>>> import numpy as np
>>> from numpy import linalg as LA
>>> np.set_printoptions(precision=1, suppress=True, linewidth=120)
>>> E = np.loadtxt("x.csv", delimiter=",")
>>> print(E.round(1) + 0)
[[ -2.8   2.8   0.    1.1  -0.3  -0.9]
 [ -3.6  -2.6  -4.6   0.4  -1.1  -1.6]
 [  1.4 -12.2 -11.5   0.4  -0.3  -1.6]
 [ 11.8  -4.   -2.3   3.6   3.9   1.6]
 [ -4.8  -3.4  -5.6   0.   -1.6  -2. ]
 [ -2.6   4.9   1.8   1.4   0.   -0.6]
 [ -0.1   9.    5.7   2.4   1.2   0.4]
 [ -2.   -1.1  -3.    0.9  -0.4  -1.1]
 [  6.9   4.7   3.7   3.5   3.1   1.5]
 [ -2.2   6.    2.7   1.6   0.2  -0.4]
 [ -9.9  -3.3  -6.6  -1.1  -3.2  -3.1]
 [ 18.7   0.1   2.5   5.6   6.6   3.6]
 [-10.4   0.1  -4.   -0.9  -3.1  -2.9]
 [ -0.3  -3.1  -4.3   1.    0.   -1. ]
 [ -7.4   0.8  -2.7  -0.1  -2.   -2.1]
 [  2.5   2.2   0.7   2.3   1.4   0.3]
 [-13.9 -10.5 -13.4  -2.8  -5.2  -4.8]
 [  0.1   8.    4.9   2.3   1.2   0.3]
 [-12.4  -6.2  -9.6  -2.   -4.3  -4. ]
 [ -1.1   5.    2.2   1.7   0.5  -0.3]
 [ -4.5  10.1   5.7   1.6  -0.1  -0.4]
 [  7.1  -4.9  -4.2   2.5   2.3   0.5]]
>>> print([round(float(x), 1) for x in LA.svd(E, compute_uv=False)[:3]])
[44.8, 31.3, 9.7]
>>> print(np.argsort(-LA.norm(E, axis=0).round(6), kind="stable")[:3])
[0 1 2]
>>> print(LA.cond(E) > 100)
True
>>> dist = LA.norm(E[:, None] - E[None], axis=-1)
>>> print(dist[:5, :5])
[[ 0.   7.2 19.3 17.1  8.8]
 [ 7.2  0.  12.8 17.   1.9]
 [19.3 12.8  0.  17.3 12.3]
 [17.1 17.  17.3  0.  18.5]
 [ 8.8  1.9 12.3 18.5  0. ]]
>>> print(LA.matrix_rank(dist ** 2))
4
>>> print(np.unravel_index(dist.round(6).argmax(), dist.shape))
(np.int64(11), np.int64(16))
>>> print(dist[3].round(6).argsort(kind="stable")[:4])
[ 3 21 11  8]
>>> W2 = E[[4, 1]].astype(float)
>>> for _ in range(3):
...     labels = LA.norm(E[:, None] - W2, axis=-1).argmin(axis=1)
...     W2 = np.array([E[labels == j].mean(axis=0) for j in range(2)])
... 
>>> print(labels)
[1 0 0 1 0 1 1 1 1 1 0 1 0 1 0 1 0 1 0 1 1 1]
>>> print(np.abs(W2[1] - W2[0]).argmax())
0
>>> print(W2[1] - W2[0])
[9.9 7.5 8.4 3.  4.  3. ]
>>> print(W2)
[[-7.6 -4.7 -7.2 -0.8 -2.6 -2.8]
 [ 2.3  2.8  1.1  2.3  1.4  0.3]]
>>> print(np.bincount(labels))
[ 8 14]
